>>> import numpy as np
>>> np.set_printoptions(precision=2, suppress=True, linewidth=160)
>>> K = np.load("case14.npy")
>>> print(K)
[[ -1.6   0.    0.3   0.    0.6   0.7  -0.7   1.4   0.6  -0.2  -2.4]
 [  0.    0.2  -1.8  -1.6  -0.7  -0.1  -0.4   2.1  -0.3   1.2   0.5]
 [ -1.2   0.1   0.5  -1.3   0.5  -0.3   0.3   0.    1.6   0.7  -0.7]
 [ -0.4  -0.1   0.5   0.3   0.1  -0.8  -2.4   0.2   0.5   1.6   0.3]
 [  0.2  -0.8   0.8  -0.2   0.7   1.4  -1.2   0.1   1.9  -1.5   1. ]
 [  0.3  -0.5   1.2  -1.2  -0.8   0.5   0.2   0.8   2.1   0.   -2. ]
 [  4.    2.    6.   16.    2.    0.    2.  -14.  -38.  -12.  -38. ]
 [  0.4  -0.9  -1.    1.5   0.9  -0.2   0.3  -0.1   0.9   0.2   1.7]
 [  0.4   0.2  -1.3  -0.8   2.   -0.4   0.7   0.7  -1.   -1.3   0.7]
 [  0.4   0.4   0.3  -0.3   0.2   1.2   1.    1.5  -0.6  -1.2   0.4]
 [ -0.7   0.6   0.1  -0.4   0.5  -0.2  -1.5   0.    0.    0.2  -2. ]
 [ -0.7   0.3  -1.7   2.5  -0.4   1.    1.6  -0.6  -0.2   0.5   0.5]
 [  0.9  -0.1  -0.4  -0.4   0.6   0.4  -2.4   0.4   1.6  -1.    0.1]
 [ -0.7   0.4  -0.2  -1.8   0.9   1.8   0.1  -1.5  -1.   -0.5   1.3]
 [ -0.3   0.    1.   -0.5  -0.8  -1.   -1.9   0.3  -2.2   1.1   1.2]
 [  0.3   0.5  -0.4  -1.3   0.3   0.    1.3   0.8  -1.1   0.6   0. ]
 [ -2.4   1.1   1.   -0.9   0.7  -1.    0.7   0.1  -1.9   0.9  -0.1]
 [  0.5   0.8  -0.7  -1.1   0.9   1.8  -0.4   1.5  -0.4  -0.1   1.9]
 [  1.2   2.4  -2.6   0.2   2.    1.6  -0.8   0.4   0.4   0.8   2.3]
 [  0.3   0.    0.1   0.2  -0.4  -1.7  -0.8  -0.1   0.2   1.1  -0.8]
 [ -2.5  -0.8   0.2  -0.3   0.2   0.3  -1.   -1.    1.2   0.7  -0.5]
 [ -0.6   0.   -1.3   0.   -0.5   1.4  -0.1   0.4   0.8   1.3   0.6]
 [ -0.4   0.1   1.5  -0.3   1.8   1.8  -1.1  -0.3   1.2   0.1   1.5]
 [  0.2  -0.2  -0.9   2.3  -1.1  -0.4  -0.1  -0.6  -0.4  -0.2  -0.1]
 [  0.3   0.4  -0.7  -0.9  -0.7  -0.1   0.2   1.1   0.    0.7  -0.3]]
>>> # row 6 dominates
>>> Xs = K - K.mean(axis=0)
>>> left, s, Vh = np.linalg.svd(Xs, full_matrices=False)
>>> print(np.round(Xs.mean(axis=0), 2) + 0)
[0. 0. 0. 0. 0. 0. 0. 0. 0. 0. 0.]
>>> print(np.abs(Vh[0]).argmax())
10
>>> print(np.round((s ** 2).sum() ** 2 / (s ** 4).sum(), 2))
1.13
>>> print(np.abs(left[:, 0]).argmax())
6
>>> print(np.round(s ** 2 / (s ** 2).sum(), 2) + 0)
[0.94 0.02 0.01 0.01 0.01 0.01 0.   0.   0.   0.   0.  ]
